$ python3 -q
>>> import numpy as np
>>> np.set_printoptions(precision=3, suppress=True, linewidth=160)
>>> arr = np.loadtxt("x.csv", delimiter=",")
>>> arr
array([[ 0.736, -0.088, -0.088, -0.264,  0.206, -0.088,  0.088,  0.264,  0.206,  0.323,  0.088, -0.264, -0.147],
       [-0.088,  0.971, -0.029, -0.088,  0.069, -0.029,  0.029,  0.088,  0.069,  0.108,  0.029, -0.088, -0.049],
       [-0.088, -0.029,  0.971, -0.088,  0.069, -0.029,  0.029,  0.088,  0.069,  0.108,  0.029, -0.088, -0.049],
       [-0.264, -0.088, -0.088,  0.736,  0.206, -0.088,  0.088,  0.264,  0.206,  0.323,  0.088, -0.264, -0.147],
       [ 0.206,  0.069,  0.069,  0.206,  0.84 ,  0.069, -0.069, -0.206, -0.16 , -0.251, -0.069,  0.206,  0.114],
       [-0.088, -0.029, -0.029, -0.088,  0.069,  0.971,  0.029,  0.088,  0.069,  0.108,  0.029, -0.088, -0.049],
       [ 0.088,  0.029,  0.029,  0.088, -0.069,  0.029,  0.971, -0.088, -0.069, -0.108, -0.029,  0.088,  0.049],
       [ 0.264,  0.088,  0.088,  0.264, -0.206,  0.088, -0.088,  0.736, -0.206, -0.323, -0.088,  0.264,  0.147],
       [ 0.206,  0.069,  0.069,  0.206, -0.16 ,  0.069, -0.069, -0.206,  0.84 , -0.251, -0.069,  0.206,  0.114],
       [ 0.323,  0.108,  0.108,  0.323, -0.251,  0.108, -0.108, -0.323, -0.251,  0.605, -0.108,  0.323,  0.179],
       [ 0.088,  0.029,  0.029,  0.088, -0.069,  0.029, -0.029, -0.088, -0.069, -0.108,  0.971,  0.088,  0.049],
       [-0.264, -0.088, -0.088, -0.264,  0.206, -0.088,  0.088,  0.264,  0.206,  0.323,  0.088,  0.736, -0.147],
       [-0.147, -0.049, -0.049, -0.147,  0.114, -0.049,  0.049,  0.147,  0.114,  0.179,  0.049, -0.147,  0.918]])
>>> np.trace(arr)
np.float64(11.0)
